$ python3 -q
>>> import numpy as np
>>> np.set_printoptions(suppress=True, linewidth=200)
>>> data = np.load("m.npy")
>>> data.round(2)
array([[0.33, 0.  , 0.  , 0.33, 0.33, 0.  , 0.  , 0.  ],
       [0.  , 0.5 , 0.  , 0.  , 0.  , 0.5 , 0.  , 0.  ],
       [0.  , 0.17, 0.17, 0.17, 0.17, 0.17, 0.  , 0.17],
       [0.  , 0.  , 0.33, 0.33, 0.  , 0.33, 0.  , 0.  ],
       [0.  , 0.5 , 0.  , 0.  , 0.5 , 0.  , 0.  , 0.  ],
       [0.  , 0.  , 0.  , 0.5 , 0.  , 0.5 , 0.  , 0.  ],
       [0.25, 0.  , 0.  , 0.  , 0.25, 0.  , 0.25, 0.25],
       [0.33, 0.  , 0.  , 0.  , 0.33, 0.  , 0.  , 0.33]])
>>> rng = np.random.default_rng(1572)
>>> lab = rng.permutation(8)
>>> other = data[:, lab] * rng.choice([-1, 1], 8)
>>> other.round(2)
array([[ 0.  ,  0.  ,  0.  , -0.  ,  0.  , -0.33, -0.33,  0.33],
       [ 0.  ,  0.  ,  0.5 , -0.5 ,  0.  , -0.  , -0.  ,  0.  ],
       [ 0.  ,  0.17,  0.17, -0.17,  0.17, -0.17, -0.17,  0.  ],
       [ 0.  ,  0.33,  0.  , -0.33,  0.  , -0.  , -0.33,  0.  ],
       [ 0.  ,  0.  ,  0.5 , -0.  ,  0.  , -0.5 , -0.  ,  0.  ],
       [ 0.  ,  0.  ,  0.  , -0.5 ,  0.  , -0.  , -0.5 ,  0.  ],
       [ 0.25,  0.  ,  0.  , -0.  ,  0.25, -0.25, -0.  ,  0.25],
       [ 0.  ,  0.  ,  0.  , -0.  ,  0.33, -0.33, -0.  ,  0.33]])
>>> left, _, Vt = np.linalg.svd(data.T @ other)
>>> lab
array([6, 2, 1, 5, 7, 4, 3, 0])
>>> np.round(np.linalg.lstsq(data, other)[0], 2) + 0
array([[ 0.,  0.,  0.,  0.,  0.,  0.,  0.,  1.],
       [ 0.,  0.,  1.,  0.,  0.,  0.,  0.,  0.],
       [ 0.,  1.,  0.,  0.,  0.,  0.,  0.,  0.],
       [ 0.,  0.,  0.,  0.,  0.,  0., -1.,  0.],
       [ 0.,  0.,  0.,  0.,  0., -1.,  0.,  0.],
       [ 0.,  0.,  0., -1.,  0.,  0.,  0.,  0.],
       [ 1.,  0.,  0.,  0.,  0.,  0.,  0.,  0.],
       [ 0.,  0.,  0.,  0.,  1.,  0.,  0.,  0.]])
>>> x0 = np.array([-1, 0, 0, -1, -2, 0, -1, 0])
>>> rhs = data @ x0
>>> rhs.round(2)
array([-1.33,  0.  , -0.5 , -0.33, -1.  , -0.5 , -1.  , -1.  ])
>>> np.round(np.linalg.solve(data, rhs + data[:, 5]), 2) + 0
array([-1.,  0.,  0., -1., -2.,  1., -1.,  0.])
>>> np.round(np.linalg.solve(data, data[:, 3]), 2)
array([0., 0., 0., 1., 0., 0., 0., 0.])
>>> other = data + rng.integers(-2, 3, (8, 7)) @ rng.integers(-2, 3, (7, 8))
>>> other.round(2)
array([[  2.33,  -7.  ,   0.  ,  -6.67,   2.33,   9.  ,  -7.  ,  -5.  ],
       [  2.  ,   6.5 ,  -8.  ,  10.  ,   3.  ,  -6.5 ,   4.  ,   7.  ],
       [ -8.  ,  -3.83,   0.17,  11.17,   3.17,  -5.83, -10.  ,   3.17],
       [ -1.  ,  -4.  ,   3.33,  -0.67,   5.  ,   3.33, -13.  ,  -5.  ],
       [ 10.  ,  -4.5 ,   9.  ,  -3.  ,  -3.5 , -10.  ,  -3.  ,  11.  ],
       [  1.  ,   3.  ,   1.  ,  -2.5 ,  -7.  ,  -1.5 ,   9.  ,  -1.  ],
       [ -5.75,   5.  , -14.  ,  14.  ,   6.25,  -1.  ,  -3.75,   1.25],
       [ -6.67,   0.  ,   6.  ,   2.  ,   1.33,  -1.  ,  -9.  ,   0.33]])
>>> np.abs(other - data).sum(axis=1)
array([39., 47., 45., 35., 55., 27., 51., 26.])
>>> np.linalg.matrix_rank(other - data, tol=1e-8)
np.int64(7)
>>> np.round(np.linalg.svd(other - data, compute_uv=False), 2) + 0
array([31.6 , 27.72, 23.01, 12.21,  5.43,  3.19,  2.84,  0.  ])
>>> x0 = np.array([0, -7, -9, -5, 8, 6, -7, 1])
>>> np.round(data * x0, 2)
array([[ 0.  , -0.  , -0.  , -1.67,  2.67,  0.  , -0.  ,  0.  ],
       [ 0.  , -3.5 , -0.  , -0.  ,  0.  ,  3.  , -0.  ,  0.  ],
       [ 0.  , -1.17, -1.5 , -0.83,  1.33,  1.  , -0.  ,  0.17],
       [ 0.  , -0.  , -3.  , -1.67,  0.  ,  2.  , -0.  ,  0.  ],
       [ 0.  , -3.5 , -0.  , -0.  ,  4.  ,  0.  , -0.  ,  0.  ],
       [ 0.  , -0.  , -0.  , -2.5 ,  0.  ,  3.  , -0.  ,  0.  ],
       [ 0.  , -0.  , -0.  , -0.  ,  2.  ,  0.  , -1.75,  0.25],
       [ 0.  , -0.  , -0.  , -0.  ,  2.67,  0.  , -0.  ,  0.33]])
>>> np.round((data * x0).sum(axis=1), 2)
array([ 1.  , -0.5 , -1.  , -2.67,  0.5 ,  0.5 ,  0.5 ,  3.  ])
>>> def softmax(z):
...     e = np.exp(z - z.max(axis=-1, keepdims=True))
...     return e / e.sum(axis=-1, keepdims=True)
... 
>>> np.round(softmax(data).sum(axis=1), 2)
array([1., 1., 1., 1., 1., 1., 1., 1.])
>>> np.round(softmax(10 * data[7]), 2)
array([0.31, 0.01, 0.01, 0.01, 0.31, 0.01, 0.01, 0.31])
>>> att = data @ data.T / np.sqrt(8)
>>> np.round(softmax(att)[7] @ data, 2)
array([0.12, 0.14, 0.06, 0.16, 0.2 , 0.18, 0.03, 0.1 ])
>>> softmax(att).round(6).argmax(axis=1)
array([0, 1, 1, 3, 4, 5, 6, 7])
>>> np.round(softmax(att + np.triu(np.full(att.shape, -np.inf), 1)), 2)
array([[1.  , 0.  , 0.  , 0.  , 0.  , 0.  , 0.  , 0.  ],
       [0.46, 0.54, 0.  , 0.  , 0.  , 0.  , 0.  , 0.  ],
       [0.33, 0.34, 0.34, 0.  , 0.  , 0.  , 0.  , 0.  ],
       [0.24, 0.25, 0.25, 0.26, 0.  , 0.  , 0.  , 0.  ],
       [0.2 , 0.2 , 0.2 , 0.18, 0.22, 0.  , 0.  , 0.  ],
       [0.16, 0.17, 0.16, 0.17, 0.15, 0.18, 0.  , 0.  ],
       [0.15, 0.14, 0.14, 0.14, 0.14, 0.14, 0.15, 0.  ],
       [0.13, 0.12, 0.12, 0.12, 0.13, 0.12, 0.13, 0.13]])
>>> lab = rng.integers(0, 2, 10)
>>> mat = (lab[:, None] == lab) * 2 + np.eye(10)
>>> mat
array([[3., 0., 0., 2., 2., 2., 2., 2., 0., 2.],
       [0., 3., 2., 0., 0., 0., 0., 0., 2., 0.],
       [0., 2., 3., 0., 0., 0., 0., 0., 2., 0.],
       [2., 0., 0., 3., 2., 2., 2., 2., 0., 2.],
       [2., 0., 0., 2., 3., 2., 2., 2., 0., 2.],
       [2., 0., 0., 2., 2., 3., 2., 2., 0., 2.],
       [2., 0., 0., 2., 2., 2., 3., 2., 0., 2.],
       [2., 0., 0., 2., 2., 2., 2., 3., 0., 2.],
       [0., 2., 2., 0., 0., 0., 0., 0., 3., 0.],
       [2., 0., 0., 2., 2., 2., 2., 2., 0., 3.]])
>>> x0 = np.array([0, 4, 1, 2, 2, 2, 4, 0, 0, 5])
>>> rhs = mat @ x0
>>> rhs
array([30., 14., 11., 32., 32., 32., 34., 30., 10., 35.])
>>> np.round(np.linalg.solve(mat, rhs + mat[:, 1]), 2) + 0
array([0., 5., 1., 2., 2., 2., 4., 0., 0., 5.])
>>> np.round(np.linalg.solve(mat.T, mat[1]), 2) + 0
array([0., 1., 0., 0., 0., 0., 0., 0., 0., 0.])
